% ipython --no-banner

In [1]: import numpy as np

In [2]: np.set_printoptions(precision=2, suppress=True, linewidth=100, legacy="1.25")

In [3]: arr = np.array([[0.24, 0.42, 0.32, 0.0],
   ...:     [0.56, 0.87, -0.31, -0.45],
   ...:     [-0.31, -0.5, -0.74, -0.2],
   ...:     [0.31, 0.49, 0.78, 0.24],
   ...:     [0.51, 0.8, 0.35, -0.16],
   ...:     [0.83, 0.98, 0.85, -0.16],
   ...:     [-0.74, -0.95, -0.48, 0.31],
   ...:     [-0.45, -0.68, -0.9, -0.31],
   ...:     [-0.08, -0.26, 0.8, 0.45],
   ...:     [0.74, 0.96, -0.18, -0.54],
   ...:     [0.0, 0.13, -0.86, -0.48]])

In [4]: arr
Out[4]: 
array([[ 0.24,  0.42,  0.32,  0.  ],
       [ 0.56,  0.87, -0.31, -0.45],
       [-0.31, -0.5 , -0.74, -0.2 ],
       [ 0.31,  0.49,  0.78,  0.24],
       [ 0.51,  0.8 ,  0.35, -0.16],
       [ 0.83,  0.98,  0.85, -0.16],
       [-0.74, -0.95, -0.48,  0.31],
       [-0.45, -0.68, -0.9 , -0.31],
       [-0.08, -0.26,  0.8 ,  0.45],
       [ 0.74,  0.96, -0.18, -0.54],
       [ 0.  ,  0.13, -0.86, -0.48]])

In [5]: A2 = np.c_[arr[:, :3] @ np.array([[3, 2, 3], [1, 2, 2], [1, 3, 2]]), np.array([-1, 1, 2, 0, 0, -2, -1, -1, -2, 1, 2])]

In [6]: A2
Out[6]: 
array([[ 1.46,  2.28,  2.2 , -1.  ],
       [ 2.24,  1.93,  2.8 ,  1.  ],
       [-2.17, -3.84, -3.41,  2.  ],
       [ 2.2 ,  3.94,  3.47,  0.  ],
       [ 2.68,  3.67,  3.83,  0.  ],
       [ 4.32,  6.17,  6.15, -2.  ],
       [-3.65, -4.82, -5.08, -1.  ],
       [-2.93, -4.96, -4.51, -1.  ],
       [ 0.3 ,  1.72,  0.84, -2.  ],
       [ 3.  ,  2.86,  3.78,  1.  ],
       [-0.73, -2.32, -1.46,  2.  ]])

In [7]: np.round(np.linalg.lstsq(arr, A2[:, 0])[0], 2) + 0
Out[7]: array([3., 1., 1., 0.])

In [8]: np.round(np.linalg.norm(A2 - arr @ np.linalg.lstsq(arr, A2)[0], axis=0), 2) + 0
Out[8]: array([0.  , 0.  , 0.  , 2.86])

In [9]: np.linalg.matrix_rank(np.c_[arr, A2])
Out[9]: 5

In [10]: np.linalg.matrix_rank(A2)
Out[10]: 4

In [11]: A2 = np.array([[4], [4], [7]])

In [12]: cent = np.array([[1, 3, -3]])

In [13]: rng = np.random.default_rng(19145)

In [14]: m1 = A2 @ cent + 0.05 * rng.normal(size=(3, 3))

In [15]: m1
Out[15]: 
array([[  4.08,  12.01, -12.13],
       [  4.04,  12.12, -11.88],
       [  7.05,  21.02, -21.08]])

In [16]: Uu, s, Vh = np.linalg.svd(m1)

In [17]: s
Out[17]: array([39.35,  0.19,  0.04])

In [18]: np.argmax(s[:-1] / (s[1:] + 1e-6)) + 1
Out[18]: 1

In [19]: A2 = Uu[:, :1] @ np.diag(s[:1]) @ Vh[:1]

In [20]: round(float(np.linalg.norm(m1 - A2) / np.linalg.norm(m1)), 2)
Out[20]: 0.01

In [21]: A2
Out[21]: 
array([[  4.06,  12.07, -12.07],
       [  4.03,  12.01, -12.  ],
       [  7.07,  21.05, -21.04]])

In [22]: np.linalg.matrix_rank(m1, rtol=0.05)
Out[22]: 1

In [23]: A2 = np.array([[2, 1, -1], [0, -1, 1]])

In [24]: cent = np.kron(A2, m1)

In [25]: cent.shape
Out[25]: (6, 9)

In [26]: cent
Out[26]: 
array([[  8.17,  24.02, -24.26,   4.08,  12.01, -12.13,  -4.08, -12.01,  12.13],
       [  8.09,  24.24, -23.77,   4.04,  12.12, -11.88,  -4.04, -12.12,  11.88],
       [ 14.1 ,  42.04, -42.16,   7.05,  21.02, -21.08,  -7.05, -21.02,  21.08],
       [  0.  ,   0.  ,  -0.  ,  -4.08, -12.01,  12.13,   4.08,  12.01, -12.13],
       [  0.  ,   0.  ,  -0.  ,  -4.04, -12.12,  11.88,   4.04,  12.12, -11.88],
       [  0.  ,   0.  ,  -0.  ,  -7.05, -21.02,  21.08,   7.05,  21.02, -21.08]])

In [27]: np.round(np.linalg.det(2 * m1), 2), round(np.linalg.det(m1), 2)
Out[27]: (-2.32, -0.29)

In [28]: round(float(np.linalg.det(m1[::-1])), 2)
Out[28]: 0.29

In [29]: round(np.linalg.eigvals(m1).sum().real, 2)
Out[29]: -4.87

In [30]: np.round(np.einsum("ij,ji->", m1, m1), 2)
Out[30]: 34.51

In [31]: np.kron(np.eye(2, dtype=int), m1)
Out[31]: 
array([[  4.08,  12.01, -12.13,   0.  ,   0.  ,  -0.  ],
       [  4.04,  12.12, -11.88,   0.  ,   0.  ,  -0.  ],
       [  7.05,  21.02, -21.08,   0.  ,   0.  ,  -0.  ],
       [  0.  ,   0.  ,  -0.  ,   4.08,  12.01, -12.13],
       [  0.  ,   0.  ,  -0.  ,   4.04,  12.12, -11.88],
       [  0.  ,   0.  ,  -0.  ,   7.05,  21.02, -21.08]])

In [32]: np.linalg.eigvals(m1)
Out[32]: array([-5.81,  0.06,  0.88])

In [33]: np.poly(m1)
Out[33]: array([ 1.  ,  4.87, -5.39,  0.29])
